In [1]: import numpy as np

In [2]: np.set_printoptions(suppress=True, linewidth=160)

In [3]: M = np.load("test14.npy")

In [4]: print(M)
[[3 2 0]
 [1 2 3]
 [4 2 2]]

In [5]: u = np.array([-1, 3, -1])

In [6]: A2 = M + np.outer(u, np.eye(3)[0])

In [7]: print(np.linalg.matrix_rank(A2 - M))
1

In [8]: th = np.radians(60)

In [9]: r_ = np.eye(3)

In [10]: r_[1, 1] = r_[0, 0] = np.cos(th)

In [11]: r_[1, 0], r_[0, 1] = -np.sin(th), np.sin(th)

In [12]: print(r_.round(4))
[[ 0.5    0.866  0.   ]
 [-0.866  0.5    0.   ]
 [ 0.     0.     1.   ]]

In [13]: A2 = M @ r_.T

In [14]: print(np.round(np.abs(A2 - M).max(axis=0), 4))
[1.2321 4.4641 0.    ]

In [15]: print(A2.round(4))
[[ 3.2321 -1.5981  0.    ]
 [ 2.2321  0.134   3.    ]
 [ 3.7321 -2.4641  2.    ]]

In [16]: print(np.allclose(M @ M.T, A2 @ A2.T))
True

In [17]: print(np.round(np.linalg.svd(M, compute_uv=False), 4), np.round(np.linalg.svd(A2, compute_uv=False), 4))
[6.5991 2.6055 0.8142] [6.5991 2.6055 0.8142]

In [18]: left, sig, vt = np.linalg.svd(A2, full_matrices=False)

In [19]: print(np.round(np.cumsum(sig ** 2) / np.sum(sig ** 2), 4))
[0.8539 0.987  1.    ]

In [20]: print(np.abs(left[:, 0]).round(6).argmax())
2

In [21]: print(np.round(np.abs(vt[0]), 4))
[0.8145 0.3845 0.4345]

In [22]: print(np.round(sig / sig[0], 4))
[1.     0.3948 0.1234]

In [23]: print(np.round(left.T @ left, 4) + 0)
[[1. 0. 0.]
 [0. 1. 0.]
 [0. 0. 1.]]

In [24]: print(np.round(vt @ vt.T, 4) + 0)
[[1. 0. 0.]
 [0. 1. 0.]
 [0. 0. 1.]]

In [25]: print(left.shape, sig.shape, vt.shape)
(3, 3) (3,) (3, 3)

In [26]: print(sig.round(4))
[6.5991 2.6055 0.8142]

In [27]: print((sig > 1e-8).sum())
3

In [28]: O = M.astype(float).copy()

In [29]: for j in range(3):
    ...:     O[:, j] -= O[:, :j] @ (O[:, :j].T @ O[:, j])
    ...:     O[:, j] /= np.linalg.norm(O[:, j])
    ...: 

In [30]: print(np.round(O.T @ O, 4) + 0)
[[1. 0. 0.]
 [0. 1. 0.]
 [0. 0. 1.]]

In [31]: K = np.load("a.npy")

In [32]: print(K)
[[ 8 -2  5]
 [ 9  3 -5]
 [ 4 -1  5]]

In [33]: print([round(float(x), 4) for x in np.linalg.svd(K, compute_uv=False)[:3]])
[12.7893, 9.2545, 0.8871]

In [34]: print(np.linalg.cond(K) > 100)
False

In [35]: print(np.linalg.matrix_rank(K, rtol=0.1))
2

In [36]: print(round(np.log10(np.linalg.cond(K))))
1

In [37]: th = np.radians(15)

In [38]: r_ = np.eye(3)

In [39]: r_[1, 1] = r_[0, 0] = np.cos(th)

In [40]: r_[1, 0], r_[0, 1] = -np.sin(th), np.sin(th)

In [41]: print(r_.round(4))
[[ 0.9659  0.2588  0.    ]
 [-0.2588  0.9659  0.    ]
 [ 0.      0.      1.    ]]

In [42]: A2 = K @ r_.T

In [43]: print(np.allclose(np.linalg.norm(K, axis=1), np.linalg.norm(A2, axis=1)))
True

In [44]: print(A2.round(4))
[[ 7.2098 -4.0024  5.    ]
 [ 9.4698  0.5684 -5.    ]
 [ 3.6049 -2.0012  5.    ]]

In [45]: print(np.allclose(K @ K.T, A2 @ A2.T))
True

In [46]: arr = np.load("run0.npy")

In [47]: print(arr)
[[ 5.979   4.8771 -1.0809]
 [ 5.9517  4.9543 -1.031 ]
 [-0.005  -0.0205  0.0489]
 [ 0.0099  0.0548 -0.0231]
 [-5.9133 -4.9136  1.0954]
 [-0.0319  0.0083 -0.0122]
 [ 6.1625  4.8332 -1.3455]
 [-4.023  -3.1926  0.884 ]
 [-5.986  -4.7294  1.0929]
 [-6.0421 -4.715   1.2282]
 [-0.0414 -0.0516  0.0338]
 [ 2.1133  1.6301 -0.3593]
 [ 4.0341  3.2834 -1.0621]
 [ 0.0772 -0.1093  0.0426]
 [ 3.9648  3.1055 -0.8186]
 [-0.2881  0.1176 -0.0304]
 [-5.8838 -4.6917  1.2877]
 [ 3.8764  3.2985 -0.7093]
 [-6.2422 -4.7996  1.3179]
 [-5.9004 -4.936   1.3454]
 [-0.0884 -0.0105  0.0271]
 [ 3.9887  3.2342 -0.6821]
 [-0.0355  0.0678 -0.0786]
 [-0.0803  0.0645 -0.0569]
 [-2.2372 -1.4469  0.4055]
 [ 6.236   4.6438 -1.2736]
 [-0.0692 -0.0083  0.1056]]

In [48]: cent = arr[[25, 0]].astype(float)

In [49]: for _ in range(3):
    ...:     labels = np.linalg.norm(arr[:, None] - cent, axis=-1).argmin(axis=1)
    ...:     cent = np.array([arr[labels == j].mean(axis=0) for j in range(2)])
    ...: 

In [50]: print(labels)
[0 0 1 1 1 1 0 1 1 1 1 0 0 1 0 1 1 0 1 1 1 0 1 1 1 0 1]

In [51]: print(np.bincount(labels))
[ 9 18]

In [52]: print(np.abs(cent[1] - cent[0]).argmax())
0

In [53]: hat = arr @ np.linalg.solve(arr.T @ arr, arr.T)

In [54]: print(np.round(np.trace(hat), 4))
3.0

In [55]: print(np.round(hat @ arr[:, 0], 4))
[ 5.979   5.9517 -0.005   0.0099 -5.9133 -0.0319  6.1625 -4.023  -5.986  -6.0421 -0.0414  2.1133  4.0341  0.0772  3.9648 -0.2881 -5.8838  3.8764 -6.2422
 -5.9004 -0.0884  3.9887 -0.0355 -0.0803 -2.2372  6.236  -0.0692]

In [56]: left, sig, vt = np.linalg.svd(arr)

In [57]: print(sig.round(4))
[27.5425  0.643   0.4843]

In [58]: A2 = left[:, :1] @ np.diag(sig[:1]) @ vt[:1]

In [59]: print(round(np.linalg.norm(arr - A2, 2), 4), np.round(sig[1], 4))
0.643 0.643

In [60]: print(np.linalg.matrix_rank(arr, rtol=0.05))
1

In [61]: print(np.round(np.linalg.norm(arr - A2) / np.linalg.norm(arr), 4))
0.0292

In [62]: C2 = np.cov(arr, rowvar=False)

In [63]: print(np.argsort(-arr.std(axis=0).round(6), kind="stable"))
[0 1 2]

In [64]: print(np.round(np.corrcoef(arr.T), 4))
[[ 1.      0.9989 -0.9934]
 [ 0.9989  1.     -0.9927]
 [-0.9934 -0.9927  1.    ]]

In [65]: print(C2.round(4))
[[17.4011 13.8718 -3.5086]
 [13.8718 11.0826 -2.7979]
 [-3.5086 -2.7979  0.7168]]

In [66]: print(C2.shape)
(3, 3)

In [67]: print(round(np.corrcoef(arr[:, 2], arr[:, 0])[0, 1], 4))
-0.9934

In [68]: print(np.round(np.polyfit(arr[:, 2], arr[:, 0], 1), 4))
[-4.8948  0.0461]

In [69]: data = np.load("dump.npy")

In [70]: print(data)
[[ -0.4226  -4.3911   0.0296]
 [  0.7205   6.8377  -0.0733]
 [  0.0035   0.0971   0.0357]
 [ -0.4734  -4.2799  -0.0237]
 [  2.748   24.198    0.0663]
 [  0.3122   3.3573  -0.0684]
 [  1.6009  14.3049  -0.0469]
 [  1.2958  11.6884  -0.0186]
 [ -0.652   -5.2769   0.1224]
 [ -0.4939  -4.2527   0.0569]
 [ -1.5068 -13.3005  -0.0605]
 [  0.3125   2.3819   0.0432]
 [ -1.3519 -11.7867   0.0125]
 [  0.4768   4.234    0.0528]
 [  0.2926   3.2948  -0.0216]
 [  0.3258   2.5862  -0.0193]]

In [71]: Xc = (data - data.mean(axis=0)) / data.std(axis=0)

In [72]: print(np.argwhere(np.abs(Xc) > 2))
[[4 0]
 [4 1]
 [8 2]]

In [73]: b = np.linalg.lstsq(np.delete(Xc, 2, axis=1), Xc[:, 2])[0]

In [74]: print(b.round(4))
[ 6.3969 -6.4207]

In [75]: W = np.array([[0, -2, 3, -1, -3, -1],
    ...:     [0, -2, -3, 1, -1, -2],
    ...:     [0, -1, -2, 1, -2, -2]])

In [76]: b = np.array([5, 5, 5, 1, 4, 3])

In [77]: act = np.maximum(data @ W + b, 0)

In [78]: print(np.linalg.matrix_rank(act))
6

In [79]: print((act > 0).mean(axis=0))
[1.     0.4375 0.4375 0.625  0.5625 0.4375]

In [80]: print((act > 0).astype(int))
[[1 1 1 0 1 1]
 [1 0 0 1 0 0]
 [1 1 1 1 1 1]
 [1 1 1 0 1 1]
 [1 0 0 1 0 0]
 [1 0 0 1 0 0]
 [1 0 0 1 0 0]
 [1 0 0 1 0 0]
 [1 1 1 0 1 1]
 [1 1 1 0 1 1]
 [1 1 1 0 1 1]
 [1 0 0 1 1 0]
 [1 1 1 0 1 1]
 [1 0 0 1 0 0]
 [1 0 0 1 0 0]
 [1 0 0 1 1 0]]

In [81]: cent = np.array([[2, 2], [1, 0], [1, 1], [1, 0], [1, 0], [1, 0]])

In [82]: print((act @ cent).round(6).argmax(axis=1))
[0 0 0 0 0 0 0 0 0 0 0 0 0 0 0 0]

In [83]: C2 = np.cov(data, rowvar=False)

In [84]: print(round(np.corrcoef(data[:, 2], data[:, 0])[0, 1], 4))
-0.0191

In [85]: print(np.round(np.linalg.eigvalsh(C2)[::-1], 4))
[92.511   0.0033  0.0015]

In [86]: print(np.round(np.polyfit(data[:, 2], data[:, 0], 1), 4))
[-0.369   0.2013]

In [87]: print(np.round(np.median(data, axis=0), 4))
[ 0.3024  2.484  -0.003 ]

In [88]: print(np.argwhere(np.triu(np.abs(np.corrcoef(data.T)) > 0.8, 1)))
[[0 1]]

In [89]: feats = np.loadtxt("arr.csv", delimiter=",")

In [90]: print(feats)
[[0. 1. 0.]
 [1. 0. 0.]
 [0. 0. 0.]]

In [91]: print(feats.sum(axis=1))
[1. 1. 0.]

In [92]: print(np.round(np.linalg.norm(feats), 4))
1.4142

In [93]: print(np.unravel_index(np.abs(feats).argmax(), feats.shape))
(np.int64(0), np.int64(1))

In [94]: print(feats.shape)
(3, 3)

In [95]: print(feats - feats[0])
[[ 0.  0.  0.]
 [ 1. -1.  0.]
 [ 0. -1.  0.]]

In [96]: print(np.diff(feats, axis=0))
[[ 1. -1.  0.]
 [-1.  0.  0.]]

In [97]: print(feats.sum(axis=0))
[1. 1. 0.]

In [98]: print(np.round(np.linalg.svd(feats, compute_uv=False), 4))
[1. 1. 0.]

In [99]: left, sig, vt = np.linalg.svd(feats)

In [100]: print(np.argmax(sig[:-1] / (sig[1:] + 1e-6)) + 1)
2

In [101]: A2 = left[:, :2] @ np.diag(sig[:2]) @ vt[:2]

In [102]: print(np.abs(feats - A2).max())
0.0

In [103]: print(round(np.linalg.norm(feats - A2) / np.linalg.norm(feats), 4))
0.0

In [104]: print(np.round(np.linalg.svd(feats, compute_uv=False), 4))
[1. 1. 0.]

In [105]: print(np.round(np.linalg.norm(feats, axis=0), 4))
[1. 1. 0.]

In [106]: evals, vecs = np.linalg.eigh(feats)

In [107]: print(evals)
[-1.  0.  1.]

In [108]: print((evals > 1e-8).sum(), (evals < -1e-8).sum())
1 1

In [109]: print(np.round(vecs.T @ feats @ vecs, 4) + 0)
[[-1.  0.  0.]
 [ 0.  0.  0.]
 [ 0.  0.  1.]]

In [110]: print(evals.sum(), np.trace(feats))
0.0 0.0

In [111]: print(np.round(np.linalg.eigvalsh(feats + 3 * np.eye(3)), 4))
[2. 3. 4.]

In [112]: print(np.round(np.linalg.eigvalsh(feats @ feats), 4))
[0. 1. 1.]

In [113]: A2 = np.array([[0, -1], [2, 0], [-2, 2]])

In [114]: print(np.vstack([feats, A2.T]).shape)
(5, 3)

In [115]: print(np.einsum("ij->j", feats))
[1. 1. 0.]

In [116]: print(np.linalg.matrix_rank(np.vstack([feats, A2.T])))
3

In [117]: print(feats @ A2)
[[ 2.  0.]
 [ 0. -1.]
 [ 0.  0.]]

In [118]: print(np.einsum("ij,ij->i", feats, feats))
[1. 1. 0.]

In [119]: print(np.linalg.matrix_rank(feats @ A2))
2

In [120]: J = np.loadtxt("mat.csv", delimiter=",")

In [121]: print(J)
[[-3. -3.  2.  1.]
 [ 1. -3. -3.  2.]
 [ 2.  1. -3. -3.]
 [-3.  2.  1. -3.]]

In [122]: O = J.astype(float).copy()

In [123]: for j in range(4):
     ...:     O[:, j] -= O[:, :j] @ (O[:, :j].T @ O[:, j])
     ...:     O[:, j] /= np.linalg.norm(O[:, j])
     ...: 

In [124]: print(np.round(O.T @ O, 4) + 0)
[[1. 0. 0. 0.]
 [0. 1. 0. 0.]
 [0. 0. 1. 0.]
 [0. 0. 0. 1.]]

In [125]: x0 = np.array([2, 1, 0])

In [126]: rhs = M @ x0

In [127]: b, lr = np.zeros(3), 1 / np.linalg.norm(M, 2) ** 2

In [128]: for i in range(8):
     ...:     b -= lr * M.T @ (M @ b - rhs)
     ...:     if i % 2 == 0: print(i, round(np.linalg.norm(M @ b - rhs), 4))
     ...: 
0 2.2222
2 1.5839
4 1.1292
6 0.8055

In [129]: print(b.round(4))
[1.8831 0.9658 0.2395]

In [130]: O, vecs = np.linalg.qr(J[:, :3])[0], np.linalg.qr(J[:, 3:])[0]

In [131]: sig = np.linalg.svd(O.T @ vecs, compute_uv=False)

In [132]: print((sig > 0.9).sum())
1
